>>> import numpy as np
>>> np.set_printoptions(precision=2, suppress=True, linewidth=200)
>>> rnd = lambda a: np.round(a, 2) + 0
>>> X = np.loadtxt("m.csv", delimiter=",")
>>> X
array([[2., 3., 2., 3., 2., 3.],
       [0., 2., 0., 2., 0., 2.],
       [0., 0., 0., 0., 0., 0.],
       [2., 3., 2., 3., 2., 3.],
       [0., 2., 0., 2., 0., 2.],
       [0., 0., 0., 0., 0., 0.]])
>>> def softmax(z):
...     e = np.exp(z - z.max(axis=-1, keepdims=True))
...     return e / e.sum(axis=-1, keepdims=True)
... 
>>> rnd(softmax(X[0]))
array([0.09, 0.24, 0.09, 0.24, 0.09, 0.24])
>>> S = X @ X.T / np.sqrt(6)
>>> rnd(softmax(S + np.triu(np.full(S.shape, -np.inf), 1)))
array([[1.  , 0.  , 0.  , 0.  , 0.  , 0.  ],
       [0.92, 0.08, 0.  , 0.  , 0.  , 0.  ],
       [0.33, 0.33, 0.33, 0.  , 0.  , 0.  ],
       [0.5 , 0.  , 0.  , 0.5 , 0.  , 0.  ],
       [0.46, 0.04, 0.  , 0.46, 0.04, 0.  ],
       [0.17, 0.17, 0.17, 0.17, 0.17, 0.17]])
>>> rank = np.linalg.matrix_rank(X)
>>> rank
np.int64(2)
>>> N = np.linalg.svd(X)[2][rank:].T
>>> np.linalg.matrix_rank(X.T @ X), np.linalg.matrix_rank(X @ X.T)
(np.int64(2), np.int64(2))
>>> N.shape
(6, 4)
>>> rnd(X @ N)
array([[0., 0., 0., 0.],
       [0., 0., 0., 0.],
       [0., 0., 0., 0.],
       [0., 0., 0., 0.],
       [0., 0., 0., 0.],
       [0., 0., 0., 0.]])
>>> np.allclose(X @ N, 0)
True
>>> [int(np.linalg.matrix_rank(X[:i])) for i in range(1, len(X) + 1)]
[1, 2, 2, 2, 2, 2]
>>> left, sv, vt = np.linalg.svd(X)
>>> V = vt[:(sv > 1e-8).sum()]
>>> rng = np.random.default_rng(26)
>>> x = X[1] + -1 * X[4] + rng.integers(2) * np.eye(6)[3]
>>> x
array([0., 0., 0., 1., 0., 0.])
>>> rnd(np.diag(V.T @ V))
array([0.33, 0.33, 0.33, 0.33, 0.33, 0.33])
